>>> import numpy as np
>>> np.set_printoptions(precision=2, suppress=True, linewidth=160, legacy="1.25")
>>> def tidy(a):
...     return np.round(a, 2) + 0
... 
>>> J = np.loadtxt("data.csv", delimiter=",")
>>> print(J)
[[1. 0. 1. 4. 9. 2. 7. 6. 2. 4. 5. 6.]
 [6. 1. 0. 1. 4. 9. 2. 7. 6. 2. 4. 5.]
 [5. 6. 1. 0. 1. 4. 9. 2. 7. 6. 2. 4.]
 [4. 5. 6. 1. 0. 1. 4. 9. 2. 7. 6. 2.]
 [2. 4. 5. 6. 1. 0. 1. 4. 9. 2. 7. 6.]
 [6. 2. 4. 5. 6. 1. 0. 1. 4. 9. 2. 7.]
 [7. 6. 2. 4. 5. 6. 1. 0. 1. 4. 9. 2.]
 [2. 7. 6. 2. 4. 5. 6. 1. 0. 1. 4. 9.]
 [9. 2. 7. 6. 2. 4. 5. 6. 1. 0. 1. 4.]
 [4. 9. 2. 7. 6. 2. 4. 5. 6. 1. 0. 1.]
 [1. 4. 9. 2. 7. 6. 2. 4. 5. 6. 1. 0.]
 [0. 1. 4. 9. 2. 7. 6. 2. 4. 5. 6. 1.]]
>>> x = np.array([3, 3, 3, 1, 3, 3, 1, 2, 1, 2, 2, 3])
>>> target = J @ x
>>> print(target)
[100. 110.  99. 105.  96. 111. 116. 119. 110. 101. 112.  90.]
>>> print(tidy(np.linalg.solve(J, target)))
[3. 3. 3. 1. 3. 3. 1. 2. 1. 2. 2. 3.]
>>> Q, Rm = np.linalg.qr(J)
>>> print(Q.shape, Rm.shape)
(12, 12) (12, 12)
>>> print(tidy(Q @ Rm))
[[1. 0. 1. 4. 9. 2. 7. 6. 2. 4. 5. 6.]
 [6. 1. 0. 1. 4. 9. 2. 7. 6. 2. 4. 5.]
 [5. 6. 1. 0. 1. 4. 9. 2. 7. 6. 2. 4.]
 [4. 5. 6. 1. 0. 1. 4. 9. 2. 7. 6. 2.]
 [2. 4. 5. 6. 1. 0. 1. 4. 9. 2. 7. 6.]
 [6. 2. 4. 5. 6. 1. 0. 1. 4. 9. 2. 7.]
 [7. 6. 2. 4. 5. 6. 1. 0. 1. 4. 9. 2.]
 [2. 7. 6. 2. 4. 5. 6. 1. 0. 1. 4. 9.]
 [9. 2. 7. 6. 2. 4. 5. 6. 1. 0. 1. 4.]
 [4. 9. 2. 7. 6. 2. 4. 5. 6. 1. 0. 1.]
 [1. 4. 9. 2. 7. 6. 2. 4. 5. 6. 1. 0.]
 [0. 1. 4. 9. 2. 7. 6. 2. 4. 5. 6. 1.]]
>>> print(tidy(np.trace(Q @ Q.T)))
12.0
>>> print(tidy(Q.T @ Q))
[[1. 0. 0. 0. 0. 0. 0. 0. 0. 0. 0. 0.]
 [0. 1. 0. 0. 0. 0. 0. 0. 0. 0. 0. 0.]
 [0. 0. 1. 0. 0. 0. 0. 0. 0. 0. 0. 0.]
 [0. 0. 0. 1. 0. 0. 0. 0. 0. 0. 0. 0.]
 [0. 0. 0. 0. 1. 0. 0. 0. 0. 0. 0. 0.]
 [0. 0. 0. 0. 0. 1. 0. 0. 0. 0. 0. 0.]
 [0. 0. 0. 0. 0. 0. 1. 0. 0. 0. 0. 0.]
 [0. 0. 0. 0. 0. 0. 0. 1. 0. 0. 0. 0.]
 [0. 0. 0. 0. 0. 0. 0. 0. 1. 0. 0. 0.]
 [0. 0. 0. 0. 0. 0. 0. 0. 0. 1. 0. 0.]
 [0. 0. 0. 0. 0. 0. 0. 0. 0. 0. 1. 0.]
 [0. 0. 0. 0. 0. 0. 0. 0. 0. 0. 0. 1.]]
>>> print(tidy(np.abs(np.diag(Rm))))
[16.4  11.61 11.19 10.79 10.65 10.03 10.03  9.35  9.29  9.01  8.93  7.44]
>>> print(np.allclose(Rm.T @ Rm, J.T @ J))
True
>>> print(J @ (-1.0) ** np.arange(12))
[ 3. -3.  3. -3.  3. -3.  3. -3.  3. -3.  3. -3.]
>>> print(J @ np.ones(12))
[47. 47. 47. 47. 47. 47. 47. 47. 47. 47. 47. 47.]
>>> data = np.array([[1.0, 0.2, 0.04, 0.01, 0.0],
...     [0.2, 1.0, 0.2, 0.04, 0.01],
...     [0.04, 0.2, 1.0, 0.2, 0.04],
...     [0.01, 0.04, 0.2, 1.0, 0.2],
...     [0.0, 0.01, 0.04, 0.2, 1.0]])
>>> # symmetric, so the eigenvalues are real
>>> theta = np.radians(30)
>>> Rm = np.eye(5)
>>> Rm[1, 1] = Rm[0, 0] = np.cos(theta)
>>> Rm[1, 0], Rm[0, 1] = -np.sin(theta), np.sin(theta)
>>> print(tidy(Rm))
[[ 0.87  0.5   0.    0.    0.  ]
 [-0.5   0.87  0.    0.    0.  ]
 [ 0.    0.    1.    0.    0.  ]
 [ 0.    0.    0.    1.    0.  ]
 [ 0.    0.    0.    0.    1.  ]]
>>> Y = data @ Rm.T
>>> print(tidy(np.abs(Y - data).max(axis=0)))
[0.47 0.53 0.   0.   0.  ]
>>> print(tidy(np.linalg.svd(data, compute_uv=False)), tidy(np.linalg.svd(Y, compute_uv=False)))
[1.4  1.17 0.95 0.79 0.69] [1.4  1.17 0.95 0.79 0.69]
>>> Z = 10 * np.array([[-0.2, 1.4, 1.1, -1.8, -0.1, 1.0, -1.5, 1.7, -1.0, -1.7, -0.9, -1.0],
...     [1.0, -1.0, 1.0, -0.4, 0.7, 2.0, 0.0, 0.0, -0.9, -0.3, -0.3, 1.2],
...     [0.6, -1.4, 1.3, -0.2, 0.2, -0.6, -0.3, 0.9, -1.9, 0.1, 0.2, 1.3]])
>>> rng = np.random.default_rng(268)
>>> lab = rng.integers(0, 3, 40)
>>> mat = Z[lab] + rng.normal(size=(40, 12))
>>> print(tidy(mat))
[[  7.38 -13.74  13.38  -0.97   2.63  -6.26  -2.52  10.33 -19.88   0.9    3.36  13.78]
 [  6.02 -13.46  11.65  -3.59   1.47  -9.54  -3.96  10.43 -20.12   1.13   2.83  13.35]
 [ -2.3   12.27  12.98 -19.98  -0.86  11.14 -14.81  14.88  -9.53 -16.92  -8.12 -10.68]
 [  9.72 -11.26  10.49  -3.02   7.83  20.61   0.     0.21  -8.77  -2.35  -2.93  13.08]
 [  9.79  -9.53  10.97  -2.63   8.09  20.18   0.8   -0.2   -8.27  -1.89  -3.57  10.79]
 [  4.18 -14.31  13.19  -2.34   2.38  -4.89  -2.51   9.93 -20.59   1.37   2.84  12.78]
 [ 11.33  -8.75  11.1   -4.71   7.21  19.53   1.14  -1.62  -7.52  -2.73  -2.3   13.14]
 [  9.76  -9.75   9.74  -4.29   5.5   20.05   0.14  -0.38  -9.82  -3.67  -2.38  13.  ]
 [  6.46 -13.65  11.16  -1.49   2.85  -4.84  -4.66   8.7  -18.65  -0.44   1.97  14.  ]
 [  6.76 -13.31  12.31  -0.34   2.48  -6.19  -2.18   9.7  -18.79   0.33   2.99  12.74]
 [  6.8  -14.89  15.03  -2.9    2.98  -7.72  -2.17   6.94 -17.73   1.74   1.13  13.92]
 [  5.82 -14.79  14.49  -0.31   2.54  -4.67  -0.85   9.93 -18.32   1.73   1.61  11.23]
 [ 10.4  -10.22   9.79  -2.22   7.52  20.65   0.56   0.96  -9.43  -1.71  -3.3   10.98]
 [  9.68  -9.68  11.33  -4.2    8.1   21.31   0.14   0.48  -8.41  -3.53  -3.14  11.4 ]
 [ 10.34 -10.98   9.57  -4.69   7.15  19.88  -0.95  -0.05  -9.42  -3.05  -3.47  11.29]
 [ -2.13  16.14  13.39 -17.27  -0.48   9.96 -14.69  15.8  -10.53 -17.21  -7.2  -10.05]
 [ -2.01  12.81  10.27 -16.5   -1.08  10.52 -15.87  15.08 -12.78 -17.85  -8.83  -9.11]
 [ -2.55  15.38  11.36 -17.8   -1.74  11.63 -15.03  16.1  -10.7  -16.56  -9.1   -9.58]
 [  4.63 -11.73  11.19  -2.86   2.96  -5.2   -3.3    8.3  -18.67   0.17   1.97  13.06]
 [ 10.07  -8.78  11.92  -1.91   7.06  19.75   0.28  -0.7   -7.45  -2.18  -3.78  13.53]
 [ -1.73  14.49  11.4  -18.5   -1.1    9.19 -15.49  14.73  -8.83 -18.32  -9.2  -10.23]
 [  9.81  -9.41   9.14  -4.14   6.56  22.38   0.79  -0.79  -8.45  -3.17  -2.85  11.72]
 [ -2.93  14.37  12.06 -18.81  -2.14   8.78 -14.84  18.    -9.56 -16.65  -8.89 -11.09]
 [ 10.54  -9.38   9.22  -4.26   6.51  18.6    1.23   0.09 -10.07  -3.14  -2.83  11.47]
 [ -1.25  12.93  11.02 -17.1   -2.91  12.37 -14.66  17.76  -9.24 -16.    -8.51 -11.74]
 [ -2.89  14.28  11.73 -18.12  -1.37  10.45 -14.47  16.05  -9.15 -18.09  -9.28  -9.38]
 [  5.61 -13.46  14.06  -1.64   2.36  -4.01  -3.42   8.35 -16.99   0.29   1.11  11.55]
 [ -1.24  15.02  10.42 -18.05   0.69   9.12 -16.03  16.69  -9.93 -16.62  -8.18 -11.13]
 [  5.34 -15.96  11.62  -1.14   2.99  -5.82  -3.51   9.08 -18.64   1.99   2.28  14.21]
 [ 12.43  -9.48   8.13  -3.58   6.36  21.19   0.42  -1.22  -8.97  -4.    -3.06  13.84]
 [ -2.1   14.35  10.02 -17.41  -2.87  11.27 -14.64  15.92 -10.46 -16.93  -9.69 -11.37]
 [ 11.1  -11.11  10.27  -3.44   9.32  21.01  -0.12  -0.22  -9.74  -3.71  -2.31  11.77]
 [ -1.27  14.09  11.77 -16.66   0.04  10.98 -12.93  15.87  -8.52 -16.65  -9.76  -9.22]
 [ -1.51  12.67  10.86 -17.96  -0.17  10.72 -14.43  16.84  -9.4  -16.78 -10.31  -9.88]
 [  7.41 -15.19  12.76  -1.62   2.72  -6.89  -2.21   9.91 -19.17   3.24   2.04  11.15]
 [ -0.11  12.93  10.53 -17.3   -1.13   9.42 -13.93  16.85 -10.15 -19.83  -9.77  -9.65]
 [ -1.08  12.    11.8  -17.01  -1.59  10.84 -14.61  17.63  -8.47 -18.35  -9.02 -10.3 ]
 [  9.45  -9.46  10.97  -3.72   7.25  19.23   1.03   0.21  -9.64  -4.24  -3.65  14.49]
 [ 10.28 -11.52   8.79  -4.29   7.72  19.88  -0.13  -0.6   -7.47  -1.69  -3.08  12.66]
 [  5.37 -12.57  12.45  -1.51   2.19  -8.13  -1.38   8.22 -21.3    0.86   3.13  13.61]]
>>> lab = rng.permutation(12)
>>> print(lab)
[11  8  5  7 10  3  4  1  6  0  9  2]
>>> Y = J[lab][:, lab]
>>> print(Y)
[[1. 4. 7. 2. 6. 9. 2. 1. 6. 0. 5. 4.]
 [4. 1. 4. 6. 1. 6. 2. 2. 5. 9. 0. 7.]
 [7. 4. 1. 1. 2. 5. 6. 2. 0. 6. 9. 4.]
 [9. 0. 5. 1. 4. 2. 4. 7. 6. 2. 1. 6.]
 [0. 5. 6. 4. 1. 2. 7. 4. 2. 1. 6. 9.]
 [2. 2. 1. 9. 6. 1. 0. 5. 4. 4. 7. 6.]
 [6. 9. 0. 4. 7. 6. 1. 4. 1. 2. 2. 5.]
 [5. 6. 9. 7. 4. 1. 4. 1. 2. 6. 2. 0.]
 [2. 1. 6. 0. 9. 4. 5. 6. 1. 7. 4. 2.]
 [6. 2. 2. 6. 5. 4. 9. 0. 7. 1. 4. 1.]
 [1. 6. 2. 5. 0. 7. 6. 9. 4. 4. 1. 2.]
 [4. 7. 4. 2. 2. 0. 1. 6. 9. 5. 6. 1.]]
>>> print(np.diag(Y))
[1. 1. 1. 1. 1. 1. 1. 1. 1. 1. 1. 1.]
>>> print(np.trace(Y))
12.0
